% python3 -q
>>> import numpy as np
>>> import numpy.linalg as la
>>> np.set_printoptions(precision=3, suppress=True, linewidth=140, sign=" ")
>>> rnd = lambda a: np.round(a, 3) + 0
>>> K = np.load("layer13.npy")
>>> K
array([[ 10,   3,   5],
       [ 13,   1,   3],
       [ 11,   1,   1],
       [  8,   0,   0],
       [  0,   9,   9],
       [  0,   9,   5],
       [  0,   9,   7],
       [  6,   3,   1],
       [  4,   3,   0],
       [  2,  11,  17],
       [  4,   7,   9],
       [ 11,   1,   1]])
>>> Xc = K - K.mean(axis=0)
>>> vecs = la.svd(Xc)[2][:2]
>>> M2 = Xc - Xc @ vecs.T @ vecs
>>> la.norm(M2, axis=1).round(6).argmax()
np.int64(3)
>>> x0 = np.array([9, 0, 0])
>>> target = K @ x0
>>> rnd(la.pinv(K) @ K)
array([[ 1.,  0.,  0.],
       [ 0.,  1.,  0.],
       [ 0.,  0.,  1.]])
>>> rnd(la.lstsq(K, target)[0])
array([ 9.,  0.,  0.])
>>> rng = np.random.default_rng(913249)
>>> target = target + 0.05 * rng.normal(size=12)
>>> rnd(target)
array([ 90.017, 116.984,  98.905,  72.022,  -0.014,  -0.023,  -0.023,  54.03 ,  35.948,  17.995,  36.063,  98.959])
>>> c, *_ = la.lstsq(K, target)
>>> [round(float(la.norm(la.solve(K.T @ K + lam * np.eye(3), K.T @ target))), 2) for lam in (0, 1, 10, 100)]
[9.0, 8.98, 8.85, 7.71]
>>> rnd(c)
array([ 8.998, -0.006,  0.005])
>>> C2 = K.T @ K
>>> rnd(la.eigvalsh(C2)[::-1])
array([ 1093.344,   522.359,    36.297])
>>> C2
array([[ 647,  145,  187],
       [ 145,  443,  462],
       [ 187,  462,  562]])
>>> la.matrix_rank(C2)
np.int64(3)
>>> (K @ K.T).shape
(12, 12)
>>> dist = la.norm(K[:, None] - K[None], axis=-1)
>>> la.matrix_rank(dist ** 2)
np.int64(5)
>>> rnd(dist[:5, :5])
array([[  0.   ,   4.123,   4.583,   6.164,  12.329],
       [  4.123,   0.   ,   2.828,   5.916,  16.401],
       [  4.583,   2.828,   0.   ,   3.317,  15.78 ],
       [  6.164,   5.916,   3.317,   0.   ,  15.033],
       [ 12.329,  16.401,  15.78 ,  15.033,   0.   ]])
>>> np.flatnonzero(dist[4] < dist.mean() / 2)
array([  4,   5,   6,  10])
>>> T = np.stack([K, 3 * K, K[::-1]])
>>> (T @ K.T).shape
(3, 12, 12)
>>> la.matrix_rank(T.reshape(3, -1))
np.int64(2)
>>> arr = np.load("case15.npy")
>>> arr
array([[ 0.2,  0.5,  0.5,  1.3,  1.1,  0.1, -0.7,  0.2],
       [-0.1,  0.5,  0.7, -0.8,  0.9, -0.5,  1.5,  1.1],
       [ 1.1,  0.2,  0.3,  0.9,  0. , -0.4,  0.5,  0.2],
       [ 0.5, -2.4, -0.2,  0.2, -0.6, -0.3, -1. , -0.5],
       [-0.5,  0.3,  1.3, -0.2, -0.7,  1.2, -0.6, -0.5],
       [-2. ,  1.5,  0.7, -1.8,  0.2, -1. ,  1. , -1.4],
       [ 1. , -2.1, -1. ,  0.5, -0.9, -0.2, -1. ,  1.5],
       [ 0.2,  1.2,  1.3,  0.6, -0.7, -1.3, -0.6,  0.2],
       [ 2. ,  2.1, -0.9,  0.4,  0.7, -0.1, -0.1,  1.6],
       [ 0.5, -0.5, -1.4, -0.9,  0.9,  1. , -1. , -0.1],
       [ 0.4,  0.6, -0.3, -1. , -1. ,  1. ,  0.4,  1. ],
       [-1.2, -0.3,  0.2,  0.1,  0.5, -1.6,  1. ,  1.5]])
>>> Q, R = la.qr(arr)
>>> print(rnd(np.abs(np.diag(R))))
[ 3.557  4.41   2.33   2.159  2.163  2.683  2.033  2.45 ]
>>> rnd(abs(R[0, 0])), rnd(la.norm(arr[:, 0]))
(np.float64(3.557), np.float64(3.557))
>>> np.allclose(R.T @ R, arr.T @ arr)
True
>>> proj = arr @ la.solve(arr.T @ arr, arr.T)
>>> rnd(la.eigvalsh(proj))
array([ 0.,  0.,  0.,  0.,  1.,  1.,  1.,  1.,  1.,  1.,  1.,  1.])
>>> rnd(np.diag(proj))
array([ 0.585,  0.892,  0.458,  0.599,  0.662,  0.704,  0.565,  0.782,  0.719,  0.703,  0.602,  0.729])
>>> print(np.trace(proj))
8.0
>>> W0 = np.loadtxt("arr.csv", delimiter=",")
>>> W0
array([[-12. ,   0.8,   2.1,  -1.2,   0.1,   0.5],
       [ 11. ,   1.2,   1.3,  -0.6,   1.4,   0.2],
       [  3. ,   1.6,   2.7,  -0.4,  -1.1,  -0.9],
       [ 14. ,  -0.4,  -0.2,  -1.8,   0.1,  -0.9],
       [-11. ,  -1.9,  -0.9,  -2.7,  -0.6,  -0.7],
       [ -2. ,   0.4,   0. ,  -0.5,   0.1,  -0.3],
       [ 11. ,   0.9,   0.7,  -1.7,   1.5,   0.3],
       [ -5. ,  -0.6,   0.6,  -1.3,   1.4,   1.5]])
>>> x0 = np.array([-2, -3, 8, 5, 0, -7])
>>> target = W0 @ x0
>>> rnd(la.pinv(W0) @ W0)
array([[ 1.,  0.,  0.,  0.,  0.,  0.],
       [ 0.,  1.,  0.,  0.,  0.,  0.],
       [ 0.,  0.,  1.,  0.,  0.,  0.],
       [ 0.,  0.,  0.,  1.,  0.,  0.],
       [ 0.,  0.,  0.,  0.,  1.,  0.],
       [ 0.,  0.,  0.,  0.,  0.,  1.]])
>>> rnd(la.solve(W0.T @ W0, W0.T @ target))
array([-2., -3.,  8.,  5.,  0., -7.])
>>> target = target + 0.1 * rng.normal(size=8)
>>> print(rnd(target))
[ 28.811 -19.703  15.045 -30.984  11.804   2.456 -29.681  -0.335]
>>> c, *_ = la.lstsq(W0, target)
>>> rnd(W0.T @ (target - W0 @ c))
array([ 0.,  0.,  0.,  0.,  0.,  0.])
>>> rnd(c)
array([-1.986, -2.877,  7.874,  4.897, -0.246, -6.702])
>>> print(np.abs(W0).max())
14.0
>>> print(rnd(la.norm(W0)))
28.209
>>> np.zeros(8, 6)
Traceback (most recent call last):
  File "<python-input-55>", line 1, in <module>
    np.zeros(8, 6)
    ~~~~~~~~^^^^^^
TypeError: Cannot interpret '6' as a data type
>>> rnd(W0.sum(axis=1))
array([ -9.7,  14.5,   4.9,  10.8, -17.8,  -2.3,  12.7,  -3.4])
>>> W0[:, 6]
Traceback (most recent call last):
  File "<python-input-57>", line 1, in <module>
    W0[:, 6]
    ~~^^^^^^
IndexError: index 6 is out of bounds for axis 1 with size 6
>>> print(rnd(np.diff(W0, axis=0)))
[[ 23.    0.4  -0.8   0.6   1.3  -0.3]
 [ -8.    0.4   1.4   0.2  -2.5  -1.1]
 [ 11.   -2.   -2.9  -1.4   1.2   0. ]
 [-25.   -1.5  -0.7  -0.9  -0.7   0.2]
 [  9.    2.3   0.9   2.2   0.7   0.4]
 [ 13.    0.5   0.7  -1.2   1.4   0.6]
 [-16.   -1.5  -0.1   0.4  -0.1   1.2]]
>>> proj = W0 @ la.solve(W0.T @ W0, W0.T)
>>> rnd(np.diag(proj))
array([ 0.606,  0.985,  0.822,  0.659,  0.877,  0.444,  0.821,  0.785])
>>> rnd(np.trace(proj))
np.float64(6.0)
>>> print(rnd(la.eigvalsh(proj)))
[ 0.  0.  1.  1.  1.  1.  1.  1.]
>>> T = np.stack([W0, 4 * W0, W0[::-1]])
>>> T.shape
(3, 8, 6)
>>> rnd(np.einsum("bij,cij->bc", T, T))
array([[   795.75,   3183.  ,     73.54],
       [  3183.  ,  12732.  ,    294.16],
       [    73.54,    294.16,    795.75]])
>>> X = np.array([[2, 3, -3, -4, -6, 6],
...     [3, 5, 5, -6, -10, -10],
...     [0, 2, 3, 0, -4, -6],
...     [-4, -6, 6, -4, -6, 6],
...     [-6, -10, -10, -6, -10, -10],
...     [0, -4, -6, 0, -4, -6]])
>>> lab = rng.permutation(6)
>>> lab
array([ 4,  1,  0,  5,  3,  2])
>>> M2 = X[lab][:, lab]
>>> np.diag(M2)
array([-10,   5,   2,  -6,  -4,   3])
>>> np.trace(M2)
np.int64(-10)
>>> rnd(la.det(M2)), rnd(la.det(X[lab]))
(np.float64(-264600.0), np.float64(-264600.0))
>>> f = np.array([-1, 1, 3, 0, 1, 2])
>>> M2 = X + np.outer(f, np.eye(6)[5])
>>> la.matrix_rank(M2 - X)
np.int64(1)
>>> M2
array([[  2.,   3.,  -3.,  -4.,  -6.,   5.],
       [  3.,   5.,   5.,  -6., -10.,  -9.],
       [  0.,   2.,   3.,   0.,  -4.,  -3.],
       [ -4.,  -6.,   6.,  -4.,  -6.,   6.],
       [ -6., -10., -10.,  -6., -10.,  -9.],
       [  0.,  -4.,  -6.,   0.,  -4.,  -4.]])
>>> print(rnd(la.det(M2) / la.det(X)), rnd(1 + la.solve(X, f)[5]))
0.924 0.924
>>> mat = np.loadtxt("w.csv", delimiter=",")
>>> print(mat)
[[ 3.05  3.    2.   -1.   -3.    2.    1.   -2.    0.  ]
 [ 3.   -0.95 -1.   -3.    0.   -1.    2.    2.    0.  ]
 [-1.    3.   -2.95  1.   -2.    1.    1.   -1.    2.  ]
 [ 3.    1.    3.    3.05  0.    0.    2.    0.   -3.  ]
 [-2.    3.   -2.   -1.    1.05  0.    1.    1.   -1.  ]
 [ 0.   -1.    1.    2.   -2.   -1.95  2.   -3.    0.  ]
 [ 3.    1.   -3.    0.   -1.    3.   -2.95 -3.   -2.  ]
 [ 0.    0.    0.   -1.    1.   -2.   -3.    1.05 -1.  ]
 [ 3.    3.    2.   -1.   -3.    2.    1.   -2.    0.05]]
>>> def softmax(z):
...     e = np.exp(z - z.max(axis=-1, keepdims=True))
...     return e / e.sum(axis=-1, keepdims=True)
... 
>>> print(rnd(softmax(mat[4] + 4)))
[ 0.004  0.661  0.004  0.012  0.094  0.033  0.089  0.089  0.012]
>>> att = mat @ mat.T / np.sqrt(9)
>>> print(rnd(softmax(att)[4] @ mat))
[-1.96   2.994 -2.026 -0.938  0.952  0.03   0.996  0.936 -0.906]
>>> rnd(softmax(att + np.triu(np.full(att.shape, -np.inf), 1)))
array([[ 1.   ,  0.   ,  0.   ,  0.   ,  0.   ,  0.   ,  0.   ,  0.   ,  0.   ],
       [ 0.   ,  1.   ,  0.   ,  0.   ,  0.   ,  0.   ,  0.   ,  0.   ,  0.   ],
       [ 0.001,  0.   ,  0.999,  0.   ,  0.   ,  0.   ,  0.   ,  0.   ,  0.   ],
       [ 0.   ,  0.   ,  0.   ,  1.   ,  0.   ,  0.   ,  0.   ,  0.   ,  0.   ],
       [ 0.   ,  0.001,  0.031,  0.   ,  0.968,  0.   ,  0.   ,  0.   ,  0.   ],
       [ 0.001,  0.   ,  0.   ,  0.007,  0.   ,  0.991,  0.   ,  0.   ,  0.   ],
       [ 0.   ,  0.   ,  0.   ,  0.   ,  0.   ,  0.   ,  1.   ,  0.   ,  0.   ],
       [ 0.   ,  0.005,  0.   ,  0.   ,  0.005,  0.   ,  0.004,  0.986,  0.   ],
       [ 0.512,  0.   ,  0.   ,  0.   ,  0.   ,  0.   ,  0.   ,  0.   ,  0.488]])
